$ ipython --no-banner

In [1]: import numpy as np

In [2]: np.set_printoptions(precision=2, suppress=True, linewidth=160)

In [3]: data = np.load("test5.npy")

In [4]: data
Out[4]: 
array([[ 0.,  1., -4., -3.],
       [-2., -3.,  7.,  6.],
       [ 0.,  0., -2.,  0.],
       [ 0.,  0.,  3.,  1.]])

In [5]: ev, evecs = np.linalg.eig(data)

In [6]: np.sort(np.linalg.eigvals(np.linalg.inv(data)))
Out[6]: array([-1. , -0.5, -0.5,  1. ])

In [7]: np.sort(np.linalg.eigvals(data @ data))
Out[7]: array([1., 1., 4., 4.])

In [8]: ev
Out[8]: array([-1., -2.,  1., -2.])

In [9]: q, r_ = np.linalg.qr(data)

In [10]: np.round(q @ r_, 2) + 0
Out[10]: 
array([[ 0.,  1., -4., -3.],
       [-2., -3.,  7.,  6.],
       [ 0.,  0., -2.,  0.],
       [ 0.,  0.,  3.,  1.]])

In [11]: np.round(q.T @ q, 2) + 0
Out[11]: 
array([[1., 0., 0., 0.],
       [0., 1., 0., 0.],
       [0., 0., 1., 0.],
       [0., 0., 0., 1.]])

In [12]: q
Out[12]: 
array([[ 0.  ,  1.  ,  0.  ,  0.  ],
       [ 1.  ,  0.  ,  0.  ,  0.  ],
       [-0.  , -0.  , -0.55,  0.83],
       [-0.  , -0.  ,  0.83,  0.55]])

In [13]: np.allclose(r_.T @ r_, data.T @ data)
Out[13]: True

In [14]: Y = np.linalg.invert(data)
AttributeError: module 'numpy.linalg' has no attribute 'invert'


In [15]: Y = np.linalg.inv(data)

In [16]: np.linalg.det(data) * Y
Out[16]: 
array([[  6.,   2.,   4.,   6.],
       [ -4.,  -0., -10., -12.],
       [ -0.,  -0.,   2.,  -0.],
       [ -0.,  -0.,  -6.,  -4.]])

In [17]: np.round(np.linalg.cond(data), 2)
Out[17]: np.float64(56.19)

In [18]: Y
Out[18]: 
array([[-1.5, -0.5, -1. , -1.5],
       [ 1. ,  0. ,  2.5,  3. ],
       [ 0. ,  0. , -0.5,  0. ],
       [ 0. ,  0. ,  1.5,  1. ]])
